$ python3 -q
>>> import numpy as np
>>> from numpy import linalg as LA
>>> np.set_printoptions(precision=4, suppress=True, linewidth=160, floatmode="fixed")
>>> def rnd(a):
...     return np.round(a, 4) + 0
... 
>>> mat = np.array([[1, 7, 4], [9, 7, 3], [7, 5, 0], [5, 5, 8]])
>>> mat[:, 1] = 5 * mat[:, 0]
>>> print(mat)
[[ 1  5  4]
 [ 9 45  3]
 [ 7 35  0]
 [ 5 25  8]]
>>> print(rnd(mat @ LA.pinv(mat) @ mat))
[[ 1.0000  5.0000  4.0000]
 [ 9.0000 45.0000  3.0000]
 [ 7.0000 35.0000  0.0000]
 [ 5.0000 25.0000  8.0000]]
>>> print(rnd(np.trace(LA.pinv(mat) @ mat)))
2.0
>>> print(np.abs(np.diag(LA.qr(mat)[1])) > 1e-9)
[ True False  True]
>>> F = np.load("a.npy")
>>> print(F)
[[ 3.0453  0.5233  0.0524]
 [ 0.0789 -1.4818 -0.0265]
 [-4.1192  2.5946 -0.0199]
 [ 0.6048 -4.1043 -1.2386]
 [ 1.3452 -0.1290  0.6985]
 [ 1.0122 -3.3418  0.0774]
 [-0.2481  1.8232  2.8804]
 [ 3.2881 -1.6548  1.0563]
 [ 1.2408  3.8898 -2.8091]
 [-0.4646  5.1828 -2.3510]
 [ 0.9923  0.6261 -1.3981]
 [-4.1882 -1.9415  1.1469]
 [-1.1581 -1.5346  3.1726]
 [ 0.1740  5.1026 -1.0932]
 [-4.6489  1.6875  1.5414]
 [ 3.5861 -2.7002  1.7556]
 [ 1.4372 -1.3163  1.2431]
 [ 3.8614 -4.6042  0.4431]
 [-0.1398  3.4050 -2.5370]
 [ 0.2359  2.5198  0.2150]
 [-0.2013 -0.8837  0.3529]
 [-1.2346  3.9875  1.7410]
 [-1.5838 -3.4764  0.7179]
 [-1.3839  3.1295 -2.0958]
 [-1.3120 -2.1782  0.2816]]
>>> lab = F[:, 0] > np.median(F[:, 0])
>>> u = F[lab].mean(axis=0) - F[~lab].mean(axis=0)
>>> print(lab.astype(int))
[1 0 0 1 1 1 0 1 1 0 1 0 0 1 0 1 1 1 0 1 0 0 0 0 0]
>>> print(rnd(u))
[ 3.3202 -1.2258 -0.4527]
>>> rng = np.random.default_rng(81806)
>>> lab = rng.permutation(3)
>>> out = F[:, lab] * rng.choice([-1, 1], 3)
>>> print(out)
[[ 0.0524  3.0453 -0.5233]
 [-0.0265  0.0789  1.4818]
 [-0.0199 -4.1192 -2.5946]
 [-1.2386  0.6048  4.1043]
 [ 0.6985  1.3452  0.1290]
 [ 0.0774  1.0122  3.3418]
 [ 2.8804 -0.2481 -1.8232]
 [ 1.0563  3.2881  1.6548]
 [-2.8091  1.2408 -3.8898]
 [-2.3510 -0.4646 -5.1828]
 [-1.3981  0.9923 -0.6261]
 [ 1.1469 -4.1882  1.9415]
 [ 3.1726 -1.1581  1.5346]
 [-1.0932  0.1740 -5.1026]
 [ 1.5414 -4.6489 -1.6875]
 [ 1.7556  3.5861  2.7002]
 [ 1.2431  1.4372  1.3163]
 [ 0.4431  3.8614  4.6042]
 [-2.5370 -0.1398 -3.4050]
 [ 0.2150  0.2359 -2.5198]
 [ 0.3529 -0.2013  0.8837]
 [ 1.7410 -1.2346 -3.9875]
 [ 0.7179 -1.5838  3.4764]
 [-2.0958 -1.3839 -3.1295]
 [ 0.2816 -1.3120  2.1782]]
>>> Uu, _, vt = LA.svd(F.T @ out)
>>> print(rnd(Uu @ vt))
[[ 0.0000  1.0000  0.0000]
 [ 0.0000  0.0000 -1.0000]
 [ 1.0000  0.0000  0.0000]]
>>> M = np.loadtxt("data.csv", delimiter=",")
>>> print(M)
[[-20.8338 -67.2217   1.9168]
 [-21.2283 -71.6528  -0.2501]
 [-21.1940 -72.5306  -1.7677]
 [-19.1203 -71.2043   0.6886]
 [-18.6530 -71.4416   2.0037]
 [-19.5874 -72.1678   0.9192]
 [-20.3185 -70.6785  -1.6785]
 [-18.7537 -69.8661  -0.4006]
 [-20.8465 -69.4432   0.3767]
 [-20.8228 -70.6127   0.4231]
 [-21.0066 -70.1680   0.2430]
 [-20.4515 -70.1326   0.8814]
 [-20.0568 -68.5034  -1.2932]
 [-21.1355 -69.1363   1.5996]
 [-19.7774 -70.4974   0.9310]
 [-19.9703 -69.4381  -1.0539]
 [-17.0806 -70.7820   0.1064]
 [-21.2958 -70.7293  -0.6800]
 [-19.6548 -69.8357   1.1478]
 [-19.3346 -70.0934   0.0086]
 [-19.8759 -70.7003   0.6546]]
>>> # column 1 dominates
>>> out = np.c_[M[:, :1] @ np.array([[1]]), np.array([-1, -3, -3, 1, 2, -3, 0, 2, -2, -2, 2, -3, -3, 3, 0, -1, -2, -3, -3, 3, 0])]
>>> print(out)
[[-20.8338  -1.0000]
 [-21.2283  -3.0000]
 [-21.1940  -3.0000]
 [-19.1203   1.0000]
 [-18.6530   2.0000]
 [-19.5874  -3.0000]
 [-20.3185   0.0000]
 [-18.7537   2.0000]
 [-20.8465  -2.0000]
 [-20.8228  -2.0000]
 [-21.0066   2.0000]
 [-20.4515  -3.0000]
 [-20.0568  -3.0000]
 [-21.1355   3.0000]
 [-19.7774   0.0000]
 [-19.9703  -1.0000]
 [-17.0806  -2.0000]
 [-21.2958  -3.0000]
 [-19.6548  -3.0000]
 [-19.3346   3.0000]
 [-19.8759   0.0000]]
>>> print(rnd(LA.norm(out - M @ LA.lstsq(M, out)[0], axis=0)))
[0.0000 9.2849]
>>> print(rnd(LA.lstsq(M, out[:, 0])[0]))
[1.0000 0.0000 0.0000]
>>> print(rnd(LA.norm(LA.qr(M)[0].T @ out, axis=0) ** 2 / ((out ** 2).sum(axis=0) + 1e-12)))
[1.0000 0.2018]
>>> print(LA.matrix_rank(out))
2
